% ipython --no-banner

In [1]: import numpy as np

In [2]: np.set_printoptions(precision=1, suppress=True, linewidth=140)

In [3]: def rnd(a):
   ...:     return np.round(a, 1) + 0
   ...: 

In [4]: feats = 3 * np.eye(4) + np.ones((4, 4))

In [5]: feats
Out[5]: 
array([[4., 1., 1., 1.],
       [1., 4., 1., 1.],
       [1., 1., 4., 1.],
       [1., 1., 1., 4.]])

In [6]: w, V = np.linalg.eigh(feats)

In [7]: x0 = np.array([2, -1, -1, 3])

In [8]: rnd(V * np.sqrt(w) @ V.T)
Out[8]: 
array([[2. , 0.2, 0.2, 0.2],
       [0.2, 2. , 0.2, 0.2],
       [0.2, 0.2, 2. , 0.2],
       [0.2, 0.2, 0.2, 2. ]])

In [9]: rnd(np.linalg.eigvalsh(feats[1:, 1:]))
Out[9]: array([3., 3., 6.])

In [10]: (np.sign(V[:, -1].round(6)) == np.sign(V[0, -1].round(6))).astype(int)
Out[10]: array([1, 1, 1, 1])

In [11]: x0 @ feats @ x0
Out[11]: np.float64(54.0)

In [12]: def softmax(z):
    ...:     e = np.exp(z - z.max(axis=-1, keepdims=True))
    ...:     return e / e.sum(axis=-1, keepdims=True)
    ...: 

In [13]: rnd(softmax(10 * feats[3]))
Out[13]: array([0., 0., 0., 1.])

In [14]: rnd(softmax(feats[3]))
Out[14]: array([0. , 0. , 0. , 0.9])

In [15]: print(rnd(softmax(feats).sum(axis=1)))
[1. 1. 1. 1.]

In [16]: rnd(softmax(feats[3] + -2))
Out[16]: array([0. , 0. , 0. , 0.9])

In [17]: scores = feats @ feats.T / np.sqrt(4)

In [18]: rnd(softmax(scores + np.triu(np.full(scores.shape, -np.inf), 1)))
Out[18]: 
array([[1., 0., 0., 0.],
       [0., 1., 0., 0.],
       [0., 0., 1., 0.],
       [0., 0., 0., 1.]])

In [19]: softmax(scores).round(6).argmax(axis=1)
Out[19]: array([0, 1, 2, 3])

In [20]: rnd(softmax(scores)[3] @ feats)
Out[20]: array([1. , 1. , 1. , 3.9])

In [21]: O, _ = np.linalg.qr(np.array([[-0.1, -0.1, 0.7, 0.9],
    ...:     [1.0, -0.5, 0.0, -0.3],
    ...:     [0.3, -0.5, -0.5, 1.6],
    ...:     [-0.2, 0.7, 2.6, 0.6]]))

In [22]: w = np.array([2, -2, 1, 0])

In [23]: J = O @ np.diag(w) @ O.T

In [24]: print(rnd(J))
[[ 0.5  0.   0.1  0.8]
 [ 0.   1.6  0.8 -0.8]
 [ 0.1  0.8  0.   0.8]
 [ 0.8 -0.8  0.8 -1.1]]

In [25]: np.count_nonzero(J)
Out[25]: np.int64(16)

In [26]: rnd(J.mean(axis=0))
Out[26]: array([ 0.3,  0.4,  0.4, -0.1])

In [27]: np.zeros(4, 4)
TypeError: Cannot interpret '4' as a data type


In [28]: print(feats @ (-1.0) ** np.arange(4))
[ 3. -3.  3. -3.]

In [29]: (feats @ feats)[0]
Out[29]: array([19., 10., 10., 10.])

In [30]: np.fft.fft(feats[0])
Out[30]: array([7.+0.j, 3.+0.j, 3.+0.j, 3.+0.j])

In [31]: feats @ np.ones(4)
Out[31]: array([7., 7., 7., 7.])

In [32]: np.sort(np.abs(np.fft.fft(feats[0]))), rnd(np.sort(np.linalg.svd(feats, compute_uv=False)))
Out[32]: (array([3., 3., 3., 7.]), array([3., 3., 3., 7.]))

In [33]: rnd(np.linalg.det(J.T))
Out[33]: np.float64(0.0)

In [34]: rnd(np.einsum("ii->", J))
Out[34]: np.float64(1.0)

In [35]: other = J / np.sqrt((J ** 2).mean(axis=1, keepdims=True))

In [36]: np.linalg.matrix_rank(other) == np.linalg.matrix_rank(J)
Out[36]: np.True_

In [37]: rnd(np.linalg.norm(other, axis=1))
Out[37]: array([2., 2., 2., 2.])

In [38]: w, V = np.linalg.eigh(J)

In [39]: print(rnd(V @ np.diag(w) @ V.T))
[[ 0.5  0.   0.1  0.8]
 [ 0.   1.6  0.8 -0.8]
 [ 0.1  0.8  0.   0.8]
 [ 0.8 -0.8  0.8 -1.1]]

In [40]: rnd(V.T @ J @ V)
Out[40]: 
array([[-2.,  0.,  0.,  0.],
       [ 0.,  0.,  0.,  0.],
       [ 0.,  0.,  1.,  0.],
       [ 0.,  0.,  0.,  2.]])

In [41]: rnd(np.linalg.eigvalsh(J @ J))
Out[41]: array([0., 1., 4., 4.])

In [42]: rnd(w.sum()), rnd(np.trace(J))
Out[42]: (np.float64(1.0), np.float64(1.0))

In [43]: np.abs(V[:, -1]).round(6).argmax()
Out[43]: np.int64(1)

In [44]: rnd(np.linalg.eigvalsh(J + -3 * np.eye(4)))
Out[44]: array([-5., -3., -2., -1.])

In [45]: print(rnd(np.linalg.svd(J, compute_uv=False)))
[2. 2. 1. 0.]

In [46]: rnd(V.T @ V)
Out[46]: 
array([[1., 0., 0., 0.],
       [0., 1., 0., 0.],
       [0., 0., 1., 0.],
       [0., 0., 0., 1.]])

In [47]: X = np.array([[3, 5, 3], [0, 2, 0], [0, 0, 3]])

In [48]: print(rnd(np.linalg.det(X[::-1])))
-18.0

In [49]: np.kron(np.eye(2, dtype=int), X)
Out[49]: 
array([[3, 5, 3, 0, 0, 0],
       [0, 2, 0, 0, 0, 0],
       [0, 0, 3, 0, 0, 0],
       [0, 0, 0, 3, 5, 3],
       [0, 0, 0, 0, 2, 0],
       [0, 0, 0, 0, 0, 3]])

In [50]: x0 = np.array([1, 3, 0])

In [51]: target = X @ x0

In [52]: b, lr = np.zeros(3), 1 / np.linalg.norm(X, 2) ** 2

In [53]: for i in range(8):
    ...:     b -= lr * X.T @ (X @ b - target)
    ...:     if i % 2 == 0: print(i, round(np.linalg.norm(X @ b - target), 1))
    ...: 
0 3.8
2 2.7
4 1.9
6 1.4

In [54]: rnd(np.linalg.cond(X))
Out[54]: np.float64(7.3)

In [55]: rnd(b)
Out[55]: array([1.2, 2.7, 0.3])

In [56]: rng = np.random.default_rng(502173)

In [57]: other = X + rng.integers(-2, 3, (3, 2)) @ rng.integers(-2, 3, (2, 3))

In [58]: other
Out[58]: 
array([[ 3, -1,  5],
       [ 0,  1,  1],
       [ 0, -3,  4]])

In [59]: np.abs(other - X).sum(axis=1)
Out[59]: array([8, 2, 4])

In [60]: np.linalg.matrix_rank(other - X, tol=1e-8)
Out[60]: np.int64(2)

In [61]: hat = np.triu(np.array([[-3, -1, 3], [1, -3, -1], [-1, 2, 1]]), 1) + np.eye(3)

In [62]: other = hat @ X @ np.linalg.inv(hat)

In [63]: other
Out[63]: 
array([[ 3.,  6.,  9.],
       [ 0.,  2., -1.],
       [ 0.,  0.,  3.]])

In [64]: np.linalg.matrix_rank(other)
Out[64]: np.int64(3)

In [65]: hat @ X - X @ hat
Out[65]: 
array([[ 0.,  1.,  5.],
       [ 0.,  0., -1.],
       [ 0.,  0.,  0.]])

In [66]: W1 = np.array([[-1, 0, 0], [-2, 2, 1], [0, 2, 1]])

In [67]: b = np.array([2, 0, 2])

In [68]: H = np.maximum(X @ W1 + b, 0)

In [69]: rnd((H > 0).mean(axis=0))
Out[69]: array([0.3, 1. , 1. ])

In [70]: (H > 0).astype(int)
Out[70]: 
array([[0, 1, 1],
       [0, 1, 1],
       [1, 1, 1]])

In [71]: H
Out[71]: 
array([[ 0, 16, 10],
       [ 0,  4,  4],
       [ 2,  6,  5]])

In [72]: Z = np.array([[-2, 3], [0, -2], [-1, 0]])

In [73]: W1 @ Z
Out[73]: 
array([[  2,  -3],
       [  3, -10],
       [ -1,  -4]])

In [74]: data = np.load("run9.npy")

In [75]: print(data)
[[ 5.3 -0.7  2.7  5.7]
 [-2.4  2.8 -3.3 -3.2]
 [-6.2 -6.  -0.3 -5.9]
 [ 5.2  6.7 -0.8  5.2]
 [-1.2  5.6 -3.1 -0.6]
 [ 5.2  7.  -1.   5.2]]

In [76]: O, V = np.linalg.qr(data[:, :2])[0], np.linalg.qr(data[:, 2:])[0]

In [77]: sigma = np.linalg.svd(O.T @ V, compute_uv=False)

In [78]: rnd(np.linalg.norm(O @ O.T - V @ V.T, 2))
Out[78]: np.float64(0.2)

In [79]: print(rnd(np.degrees(np.arccos(sigma.clip(0, 1)))))
[4.6 9. ]

In [80]: rnd(sigma)
Out[80]: array([1., 1.])

In [81]: (sigma > 0.9).sum()
Out[81]: np.int64(2)

In [82]: rnd(softmax(data[4] + -3))
Out[82]: array([0., 1., 0., 0.])

In [83]: scores = data @ data.T / np.sqrt(4)

In [84]: print(rnd(softmax(scores)[4] @ data))
[-1.1  5.6 -3.1 -0.6]

In [85]: rnd(softmax(scores + np.triu(np.full(scores.shape, -np.inf), 1)))
Out[85]: 
array([[1. , 0. , 0. , 0. , 0. , 0. ],
       [0. , 1. , 0. , 0. , 0. , 0. ],
       [0. , 0. , 1. , 0. , 0. , 0. ],
       [0. , 0. , 0. , 1. , 0. , 0. ],
       [0. , 0. , 0. , 0. , 1. , 0. ],
       [0. , 0. , 0. , 0.2, 0. , 0.8]])

In [86]: hat = data @ np.linalg.solve(data.T @ data, data.T)

In [87]: rnd(np.trace(hat))
Out[87]: np.float64(4.0)

In [88]: rnd(hat @ data[:, 0])
Out[88]: array([ 5.3, -2.4, -6.2,  5.2, -1.2,  5.2])

In [89]: print(rnd((np.eye(6) - hat) @ data))
[[0. 0. 0. 0.]
 [0. 0. 0. 0.]
 [0. 0. 0. 0.]
 [0. 0. 0. 0.]
 [0. 0. 0. 0.]
 [0. 0. 0. 0.]]

In [90]: [round(float(x), 1) for x in np.linalg.svd(data, compute_uv=False)[:3]]
Out[90]: [18.7, 10.4, 0.8]

In [91]: print(rnd(np.abs(np.linalg.svd(data)[2][-1])))
[0.2 0.4 0.8 0.5]

In [92]: x0 = np.array([3, 1, 2, 0])

In [93]: target = data @ x0

In [94]: rnd(np.linalg.lstsq(data, target)[0])
Out[94]: array([3., 1., 2., 0.])

In [95]: rnd(np.linalg.solve(data.T @ data, data.T @ target))
Out[95]: array([3., 1., 2., 0.])

In [96]: target = target + 0.3 * rng.normal(size=6)

In [97]: print(rnd(target))
[ 20.4 -11.1 -24.8  20.6  -4.1  20.4]

In [98]: b, *_ = np.linalg.lstsq(data, target)

In [99]: rnd(b)
Out[99]: array([2.7, 1. , 2. , 0.2])

In [100]: b.round()
Out[100]: array([3., 1., 2., 0.])

In [101]: rnd(np.linalg.norm(target - data @ b))
Out[101]: np.float64(0.2)

In [102]: F = np.load("layer12.npy")

In [103]: rnd(F)
Out[103]: 
array([[0.2, 0.1, 0.2, 0.2, 0.3],
       [0.1, 0.1, 0.1, 0.1, 0.2],
       [0.2, 0.1, 0.1, 0.2, 0.2],
       [0.2, 0.1, 0.2, 0.2, 0.3],
       [0.3, 0.2, 0.2, 0.3, 0.3]])

In [104]: w, V = np.linalg.eigh(F)

In [105]: x0 = np.array([1, 2, 0, 3, 0])

In [106]: rnd(V * np.maximum(w, 0) @ V.T)
Out[106]: 
array([[0.2, 0.1, 0.2, 0.2, 0.3],
       [0.1, 0.1, 0.1, 0.1, 0.2],
       [0.2, 0.1, 0.1, 0.2, 0.2],
       [0.2, 0.1, 0.2, 0.2, 0.3],
       [0.3, 0.2, 0.2, 0.3, 0.3]])

In [107]: rnd(np.linalg.eigvalsh(F[1:, 1:]))
Out[107]: array([0. , 0. , 0. , 0.8])

In [108]: rnd(x0 @ F @ x0)
Out[108]: np.float64(6.5)
